>>> import numpy as np
>>> from numpy import linalg as LA
>>> np.set_printoptions(precision=1, suppress=True, linewidth=140, sign=" ")
>>> E = np.diag(np.array([1, 1, 2, 0, 1])) + -2 * np.eye(5, k=1) + -2 * np.eye(5, k=-1)
>>> E
array([[ 1., -2.,  0.,  0.,  0.],
       [-2.,  1., -2.,  0.,  0.],
       [ 0., -2.,  2., -2.,  0.],
       [ 0.,  0., -2.,  0., -2.],
       [ 0.,  0.,  0., -2.,  1.]])
>>> # equal to its transpose
>>> u = np.array([1, -2, -1, -2, 2])
>>> out = E + np.outer(u, np.eye(5)[1])
>>> LA.matrix_rank(out - E)
np.int64(1)
>>> LA.matrix_rank(LA.inv(out) - LA.inv(E), tol=1e-8)
np.int64(1)
>>> rng = np.random.default_rng(630)
>>> labels = rng.permutation(5)
>>> out = E[:, labels] * rng.choice([-1, 1], 5)
>>> out
array([[-0.,  2., -0.,  1., -0.],
       [ 2., -1., -0., -2., -0.],
       [-2.,  2.,  2.,  0., -0.],
       [ 2., -0., -0.,  0.,  2.],
       [-0., -0.,  2.,  0., -1.]])
>>> U, _, Vh = LA.svd(E.T @ out)
>>> np.round(U @ Vh, 1) + 0
array([[ 0.,  0.,  0.,  1.,  0.],
       [ 0., -1.,  0.,  0.,  0.],
       [-1.,  0.,  0.,  0.,  0.],
       [ 0.,  0., -1.,  0.,  0.],
       [ 0.,  0.,  0.,  0., -1.]])
>>> labels
array([ 2,  1,  3,  0,  4])
>>> np.round(LA.lstsq(E, out)[0], 1) + 0
array([[ 0.,  0.,  0.,  1.,  0.],
       [ 0., -1.,  0.,  0.,  0.],
       [-1.,  0.,  0.,  0.,  0.],
       [ 0.,  0., -1.,  0.,  0.],
       [ 0.,  0.,  0.,  0., -1.]])
>>> arr = np.array([[-1, -1, -1], [0, -2, 1], [-3, 3, 2], [3, 3, 2]])
>>> arr[:, 0] = -2 * arr[:, 2]
>>> arr
array([[ 2, -1, -1],
       [-2, -2,  1],
       [-4,  3,  2],
       [-4,  3,  2]])
>>> rk = LA.matrix_rank(arr)
>>> rk
np.int64(2)
>>> N = LA.svd(arr)[2][rk:].T
>>> np.round(N[:, 0] / N[np.abs(N[:, 0]).round(6).argmax(), 0], 1) + 0
array([ 0.5,  0. ,  1. ])
>>> np.allclose(arr @ N, 0)
True
>>> [int(LA.matrix_rank(arr[:i])) for i in range(1, len(arr) + 1)]
[1, 2, 2, 2]
>>> LA.matrix_rank(arr.T @ arr), LA.matrix_rank(arr @ arr.T)
(np.int64(2), np.int64(2))
>>> M = np.load("m.npy")
>>> M
array([[ 0,  1,  0,  0,  0],
       [ 0,  0,  1,  0,  0],
       [ 1,  0,  0,  0,  0],
       [ 0,  0,  0,  1,  0],
       [ 0,  0,  0,  0,  1]])
>>> Q = M.astype(float).copy()
>>> for j in range(5):
...     Q[:, j] -= Q[:, :j] @ (Q[:, :j].T @ Q[:, j])
...     Q[:, j] /= LA.norm(Q[:, j])
... 
>>> Q
array([[ 0.,  1.,  0.,  0.,  0.],
       [ 0.,  0.,  1.,  0.,  0.],
       [ 1.,  0.,  0.,  0.,  0.],
       [ 0.,  0.,  0.,  1.,  0.],
       [ 0.,  0.,  0.,  0.,  1.]])
>>> Q.T @ M
array([[ 1.,  0.,  0.,  0.,  0.],
       [ 0.,  1.,  0.,  0.,  0.],
       [ 0.,  0.,  1.,  0.,  0.],
       [ 0.,  0.,  0.,  1.,  0.],
       [ 0.,  0.,  0.,  0.,  1.]])
>>> evals, V = LA.eigh(E)
>>> x = np.array([1, 0, 7, 7, 2])
>>> x @ E @ x
np.float64(-149.0)
>>> (np.sign(V[:, -1].round(6)) == np.sign(V[0, -1].round(6))).astype(int)
array([ 1,  0,  1,  0,  1])
>>> LA.eigvalsh(E[1:, 1:])
array([-2.4, -0.2,  2.2,  4.4])
>>> np.abs(E).sum(axis=1).max(), np.round(np.abs(evals).max(), 1)
(np.float64(6.0), np.float64(4.7))
>>> np.sort(np.abs(LA.eigvals(M)))[::-1]
array([ 1.,  1.,  1.,  1.,  1.])
>>> LA.matrix_power(M, 100)
array([[ 0,  1,  0,  0,  0],
       [ 0,  0,  1,  0,  0],
       [ 1,  0,  0,  0,  0],
       [ 0,  0,  0,  1,  0],
       [ 0,  0,  0,  0,  1]])
>>> M @ np.ones(5)
array([ 1.,  1.,  1.,  1.,  1.])
>>> M.sum(axis=1)
array([ 1,  1,  1,  1,  1])
>>> LA.matrix_power(M, 2)
array([[ 0,  0,  1,  0,  0],
       [ 1,  0,  0,  0,  0],
       [ 0,  1,  0,  0,  0],
       [ 0,  0,  0,  1,  0],
       [ 0,  0,  0,  0,  1]])
>>> pr = np.eye(5)[2]
>>> for _ in range(6):
...     pr = pr @ M
...     print(pr.round(1))
... 
[ 1.  0.  0.  0.  0.]
[ 0.  1.  0.  0.  0.]
[ 0.  0.  1.  0.  0.]
[ 1.  0.  0.  0.  0.]
[ 0.  1.  0.  0.  0.]
[ 0.  0.  1.  0.  0.]
>>> M @ M
array([[ 0,  0,  1,  0,  0],
       [ 1,  0,  0,  0,  0],
       [ 0,  1,  0,  0,  0],
       [ 0,  0,  0,  1,  0],
       [ 0,  0,  0,  0,  1]])
>>> (M != 0).astype(int)
array([[ 0,  1,  0,  0,  0],
       [ 0,  0,  1,  0,  0],
       [ 1,  0,  0,  0,  0],
       [ 0,  0,  0,  1,  0],
       [ 0,  0,  0,  0,  1]])
>>> m1 = np.eye(3, dtype=int)[rng.permutation(3)]
>>> m1
array([[ 0,  0,  1],
       [ 0,  1,  0],
       [ 1,  0,  0]])
>>> LA.norm(m1, axis=0)
array([ 1.,  1.,  1.])
>>> round(float(LA.norm(m1[2] - m1[1])), 1)
1.4
>>> round(float(LA.norm(m1, "nuc")), 1)
3.0
>>> LA.norm(m1, axis=1).argmax()
np.int64(0)
>>> round(LA.norm(m1, 1), 1), round(float(LA.norm(m1, np.inf)), 1)
(np.float64(1.0), 1.0)
>>> np.round(LA.norm(m1, 2), 1)
np.float64(1.0)
>>> LA.norm(m1, axis=1)
array([ 1.,  1.,  1.])
>>> evals, V = LA.eigh(m1)
>>> x = np.array([3, 4, 5])
>>> round(x @ m1 @ x / (x @ x), 1), evals[0], evals[-1]
(np.float64(0.9), np.float64(-1.0), np.float64(1.0))
>>> np.round(V * np.abs(evals) @ V.T, 1) + 0
array([[ 1.,  0.,  0.],
       [ 0.,  1.,  0.],
       [ 0.,  0.,  1.]])
>>> x @ m1 @ x
np.int64(46)
>>> basis = np.sign(np.array([[1, 0, 2], [1, 0, 1], [0, 2, 0]]))
>>> out = (np.tril(basis, -1) + np.eye(3)) @ (np.triu(basis, 1) + np.eye(3))
>>> evals = np.array([-1, 1, 0])
>>> J = np.rint(out * evals @ LA.inv(out)) + 0
>>> J
array([[ 0., -1.,  1.],
       [-2.,  1.,  0.],
       [-2.,  2., -1.]])
>>> # looks like rank 2
>>> U, s, Vh = LA.svd(J)
>>> V = Vh[:(s > 1e-8).sum()]
>>> x = J[1] + -2 * J[0] + rng.integers(2) * np.eye(3)[0]
>>> x
array([-1.,  3., -2.])
>>> LA.matrix_rank(np.vstack([J, x]))
np.int64(3)
>>> round(LA.norm(x - V.T @ V @ x), 1)
np.float64(0.3)
>>> np.round(LA.norm(J, 2) / LA.norm(J), 1)
np.float64(0.9)
>>> out = J / LA.norm(J, axis=1, keepdims=True)
>>> cov = out @ out.T
>>> (cov - 2 * np.eye(3)).round(6).argmax(axis=1)
array([ 1,  2,  1])
>>> cov[0]
array([ 1. , -0.3, -0.7])
>>> cov
array([[ 1. , -0.3, -0.7],
       [-0.3,  1. ,  0.9],
       [-0.7,  0.9,  1. ]])
>>> np.degrees(np.arccos(np.clip(cov[0, 2], -1, 1)))
np.float64(135.0)
>>> X = np.array([[2, 0, 0, 0, 0],
...     [0, -5, 0, 0, 0],
...     [0, 0, 1, 0, 0],
...     [0, 0, 0, 1, 0],
...     [0, 0, 0, 0, -5]])
>>> # symmetric
>>> hat = np.triu(np.array([[-4, -8, 6, 0, 1],
...     [5, 3, 1, 7, 5],
...     [6, -3, 9, 1, -6],
...     [5, -8, 3, 3, -8],
...     [-3, 6, 6, -2, -3]]), 1) + np.eye(5)
>>> out = hat @ X @ LA.inv(hat)
>>> LA.matrix_rank(out)
np.int64(5)
>>> round(LA.det(out), 1)
np.float64(50.0)
>>> (X + X.T) / 2
array([[ 2.,  0.,  0.,  0.,  0.],
       [ 0., -5.,  0.,  0.,  0.],
       [ 0.,  0.,  1.,  0.,  0.],
       [ 0.,  0.,  0.,  1.,  0.],
       [ 0.,  0.,  0.,  0., -5.]])
>>> LA.matrix_power(X, 3)
array([[   8,    0,    0,    0,    0],
       [   0, -125,    0,    0,    0],
       [   0,    0,    1,    0,    0],
       [   0,    0,    0,    1,    0],
       [   0,    0,    0,    0, -125]])
>>> np.trace(X)
np.int64(-6)
>>> np.allclose(X @ X.T, X.T @ X)
True
>>> round(LA.det(X), 1)
np.float64(50.0)
>>> evals, V = LA.eig(X)
>>> np.sort(LA.eigvals(X @ X))
array([  1.,   1.,   4.,  25.,  25.])
>>> evals
array([ 2., -5.,  1.,  1., -5.])
>>> np.sort(LA.eigvals(LA.inv(X)))
array([-0.2, -0.2,  0.5,  1. ,  1. ])
>>> F = np.loadtxt("a.csv", delimiter=",")
>>> F
array([[ 1. ,  0.7,  0.5,  0.3,  0.2],
       [ 0.7,  1. ,  0.7,  0.5,  0.3],
       [ 0.5,  0.7,  1. ,  0.7,  0.5],
       [ 0.3,  0.5,  0.7,  1. ,  0.7],
       [ 0.2,  0.3,  0.5,  0.7,  1. ]])
>>> x = np.ones(5)
>>> for _ in range(5):
...     x = F @ x
...     x /= LA.norm(x)
...     print(round(x @ F @ x, 1))
... 
3.1
3.1
3.1
3.1
3.1
>>> x
array([ 0.4,  0.5,  0.5,  0.5,  0.4])
>>> K = np.load("test4.npy")
>>> K
array([[ 2. ,  1.2, -2. , -0.9],
       [ 2. ,  1. , -2.1, -1.1],
       [ 2.1,  1.1, -1.9, -1.1],
       [ 1.9,  1. , -2.1, -0.9],
       [ 1.8,  0.9, -1.9, -1.1],
       [ 0.1,  0.1,  1. , -1.9],
       [ 0.1,  0. ,  1.1, -1.9],
       [-0.1,  0.1,  1.1, -2.1],
       [-0.1, -0.2,  0.9, -2. ],
       [ 0.2,  0.1,  1. , -2.1],
       [-1.1, -2.3, -0.1,  1.1],
       [-1. , -2.1,  0. ,  1.1],
       [-1.2, -2.1,  0.1,  1.3],
       [-0.9, -1.9,  0. ,  1.1],
       [-1. , -1.9,  0.2,  1.2]])
>>> x = np.array([2, -8, 0, -9])
>>> a = np.maximum(K @ x, 0)
>>> K * (a > 1e-9)[:, None]
array([[ 2. ,  1.2, -2. , -0.9],
       [ 2. ,  1. , -2.1, -1.1],
       [ 2.1,  1.1, -1.9, -1.1],
       [ 1.9,  1. , -2.1, -0.9],
       [ 1.8,  0.9, -1.9, -1.1],
       [ 0.1,  0.1,  1. , -1.9],
       [ 0.1,  0. ,  1.1, -1.9],
       [-0.1,  0.1,  1.1, -2.1],
       [-0.1, -0.2,  0.9, -2. ],
       [ 0.2,  0.1,  1. , -2.1],
       [-1.1, -2.3, -0.1,  1.1],
       [-1. , -2.1,  0. ,  1.1],
       [-1.2, -2.1,  0.1,  1.3],
       [-0.9, -1.9,  0. ,  1.1],
       [-1. , -1.9,  0.2,  1.2]])
>>> np.tanh(K @ x)
array([ 1.,  1.,  1.,  1.,  1.,  1.,  1.,  1.,  1.,  1.,  1.,  1.,  1.,  1.,  1.])
>>> D = LA.norm(K[:, None] - K[None], axis=-1)
>>> D.shape
(15, 15)
>>> LA.norm(K - K.mean(axis=0), axis=1)
array([ 2.8,  2.8,  2.8,  2.7,  2.5,  1.9,  1.9,  2.1,  1.9,  2. ,  3. ,  2.8,  3. ,  2.6,  2.8])
>>> D[:5, :5]
array([[ 0. ,  0.3,  0.3,  0.2,  0.4],
       [ 0.3,  0. ,  0.2,  0.2,  0.3],
       [ 0.3,  0.2,  0. ,  0.4,  0.4],
       [ 0.2,  0.2,  0.4,  0. ,  0.3],
       [ 0.4,  0.3,  0.4,  0.3,  0. ]])
>>> D[3]
array([ 0.2,  0.2,  0.4,  0. ,  0.3,  3.8,  3.9,  4.1,  4. ,  3.8,  5.3,  5.1,  5.4,  5. ,  5.1])
>>> D[3].round(6).argsort(kind="stable")[:4]
array([ 3,  1,  0,  4])
>>> LA.norm(K, axis=1)
array([ 3.2,  3.3,  3.2,  3.1,  3. ,  2.2,  2.2,  2.4,  2.2,  2.3,  2.8,  2.6,  2.7,  2.4,  2.5])
>>> LA.matrix_rank(D ** 2)
np.int64(6)
>>> (D + 1e9 * np.eye(15)).round(6).argmin(axis=1)
array([  3,   3,   1,   1,   1,   6,   5,   5,   6,   5,  11,  13,  11,  11,  13])
